$ ipython --no-banner

In [1]: import numpy as np

In [2]: from numpy import linalg as LA

In [3]: np.set_printoptions(precision=4, suppress=True, linewidth=160)

In [4]: rnd = lambda a: np.round(a, 4) + 0

In [5]: F = np.loadtxt("sample12.csv", delimiter=",")

In [6]: rnd(F)
Out[6]: 
array([[ 0.    ,  0.1776,  0.0899, -0.1681,  0.2366, -0.4328,  0.251 , -0.5088, -0.4445, -0.1198,  0.2389, -0.3129],
       [ 0.0527, -0.231 ,  0.7089, -0.2519, -0.1123, -0.2091, -0.0407,  0.1496,  0.2497, -0.484 ,  0.0263, -0.0127],
       [-0.4481, -0.469 ,  0.2054,  0.2617,  0.4242,  0.0206, -0.2575,  0.0222, -0.0037,  0.2697,  0.0142, -0.3853],
       [ 0.3691, -0.4807, -0.2382,  0.13  ,  0.2102, -0.4731,  0.2035, -0.1899,  0.3037,  0.0696, -0.2671,  0.2123],
       [ 0.0264, -0.2753, -0.0982,  0.2875, -0.0676,  0.2371, -0.3727, -0.4624, -0.1236, -0.411 ,  0.3491,  0.3342],
       [ 0.2109,  0.2834, -0.0271,  0.6888,  0.0869,  0.0005,  0.1307,  0.1519,  0.1649, -0.4012, -0.0378, -0.4035],
       [-0.1054,  0.2845, -0.1495,  0.068 , -0.0818, -0.6425, -0.6078,  0.1892,  0.1012,  0.0645,  0.1853,  0.0865],
       [ 0.2109,  0.0348, -0.346 , -0.4962,  0.3406,  0.2197, -0.3458, -0.0789,  0.2932, -0.2539, -0.0666, -0.3787],
       [ 0.4218,  0.1761,  0.277 ,  0.0369,  0.6398,  0.1131, -0.111 ,  0.2542, -0.2218,  0.1227,  0.1408,  0.3603],
       [-0.58  ,  0.0553, -0.2642, -0.0737,  0.3708, -0.0772,  0.2706,  0.2259,  0.0156, -0.4477, -0.0579,  0.337 ],
       [-0.2109,  0.4269,  0.2796,  0.0728,  0.1595,  0.0889,  0.0081, -0.5165,  0.5559,  0.1854, -0.1006,  0.19  ],
       [ 0.0264, -0.0978, -0.1155, -0.0539,  0.0106,  0.0264,  0.3114,  0.1445,  0.3882,  0.1595,  0.8218, -0.0584]])

In [7]: O, R = LA.qr(F)

In [8]: rnd(O @ R)
Out[8]: 
array([[ 0.    ,  0.1776,  0.0899, -0.1681,  0.2366, -0.4328,  0.251 , -0.5088, -0.4445, -0.1198,  0.2389, -0.3129],
       [ 0.0527, -0.231 ,  0.7089, -0.2519, -0.1123, -0.2091, -0.0407,  0.1496,  0.2497, -0.484 ,  0.0263, -0.0127],
       [-0.4481, -0.469 ,  0.2054,  0.2617,  0.4242,  0.0206, -0.2575,  0.0222, -0.0037,  0.2697,  0.0142, -0.3853],
       [ 0.3691, -0.4807, -0.2382,  0.13  ,  0.2102, -0.4731,  0.2035, -0.1899,  0.3037,  0.0696, -0.2671,  0.2123],
       [ 0.0264, -0.2753, -0.0982,  0.2875, -0.0676,  0.2371, -0.3727, -0.4624, -0.1236, -0.411 ,  0.3491,  0.3342],
       [ 0.2109,  0.2834, -0.0271,  0.6888,  0.0869,  0.0005,  0.1307,  0.1519,  0.1649, -0.4012, -0.0378, -0.4035],
       [-0.1054,  0.2845, -0.1495,  0.068 , -0.0818, -0.6425, -0.6078,  0.1892,  0.1012,  0.0645,  0.1853,  0.0865],
       [ 0.2109,  0.0348, -0.346 , -0.4962,  0.3406,  0.2197, -0.3458, -0.0789,  0.2932, -0.2539, -0.0666, -0.3787],
       [ 0.4218,  0.1761,  0.277 ,  0.0369,  0.6398,  0.1131, -0.111 ,  0.2542, -0.2218,  0.1227,  0.1408,  0.3603],
       [-0.58  ,  0.0553, -0.2642, -0.0737,  0.3708, -0.0772,  0.2706,  0.2259,  0.0156, -0.4477, -0.0579,  0.337 ],
       [-0.2109,  0.4269,  0.2796,  0.0728,  0.1595,  0.0889,  0.0081, -0.5165,  0.5559,  0.1854, -0.1006,  0.19  ],
       [ 0.0264, -0.0978, -0.1155, -0.0539,  0.0106,  0.0264,  0.3114,  0.1445,  0.3882,  0.1595,  0.8218, -0.0584]])

In [9]: np.allclose(R.T @ R, F.T @ F)
Out[9]: True

In [10]: rnd(O.T @ O)
Out[10]: 
array([[1., 0., 0., 0., 0., 0., 0., 0., 0., 0., 0., 0.],
       [0., 1., 0., 0., 0., 0., 0., 0., 0., 0., 0., 0.],
       [0., 0., 1., 0., 0., 0., 0., 0., 0., 0., 0., 0.],
       [0., 0., 0., 1., 0., 0., 0., 0., 0., 0., 0., 0.],
       [0., 0., 0., 0., 1., 0., 0., 0., 0., 0., 0., 0.],
       [0., 0., 0., 0., 0., 1., 0., 0., 0., 0., 0., 0.],
       [0., 0., 0., 0., 0., 0., 1., 0., 0., 0., 0., 0.],
       [0., 0., 0., 0., 0., 0., 0., 1., 0., 0., 0., 0.],
       [0., 0., 0., 0., 0., 0., 0., 0., 1., 0., 0., 0.],
       [0., 0., 0., 0., 0., 0., 0., 0., 0., 1., 0., 0.],
       [0., 0., 0., 0., 0., 0., 0., 0., 0., 0., 1., 0.],
       [0., 0., 0., 0., 0., 0., 0., 0., 0., 0., 0., 1.]])

In [11]: rnd(O)
Out[11]: 
array([[ 0.    ,  0.1776, -0.0899,  0.1681,  0.2366,  0.4328,  0.251 , -0.5088, -0.4445, -0.1198,  0.2389, -0.3129],
       [-0.0527, -0.231 , -0.7089,  0.2519, -0.1123,  0.2091, -0.0407,  0.1496,  0.2497, -0.484 ,  0.0263, -0.0127],
       [ 0.4481, -0.469 , -0.2054, -0.2617,  0.4242, -0.0206, -0.2575,  0.0222, -0.0037,  0.2697,  0.0142, -0.3853],
       [-0.3691, -0.4807,  0.2382, -0.13  ,  0.2102,  0.4731,  0.2035, -0.1899,  0.3037,  0.0696, -0.2671,  0.2123],
       [-0.0264, -0.2753,  0.0982, -0.2875, -0.0676, -0.2371, -0.3727, -0.4624, -0.1236, -0.411 ,  0.3491,  0.3342],
       [-0.2109,  0.2834,  0.0271, -0.6888,  0.0869, -0.0005,  0.1307,  0.1519,  0.1649, -0.4012, -0.0378, -0.4035],
       [ 0.1054,  0.2845,  0.1495, -0.068 , -0.0818,  0.6425, -0.6078,  0.1892,  0.1012,  0.0645,  0.1853,  0.0865],
       [-0.2109,  0.0348,  0.346 ,  0.4962,  0.3406, -0.2197, -0.3458, -0.0789,  0.2932, -0.2539, -0.0666, -0.3787],
       [-0.4218,  0.1761, -0.277 , -0.0369,  0.6398, -0.1131, -0.111 ,  0.2542, -0.2218,  0.1227,  0.1408,  0.3603],
       [ 0.58  ,  0.0553,  0.2642,  0.0737,  0.3708,  0.0772,  0.2706,  0.2259,  0.0156, -0.4477, -0.0579,  0.337 ],
       [ 0.2109,  0.4269, -0.2796, -0.0728,  0.1595, -0.0889,  0.0081, -0.5165,  0.5559,  0.1854, -0.1006,  0.19  ],
       [-0.0264, -0.0978,  0.1155,  0.0539,  0.0106, -0.0264,  0.3114,  0.1445,  0.3882,  0.1595,  0.8218, -0.0584]])
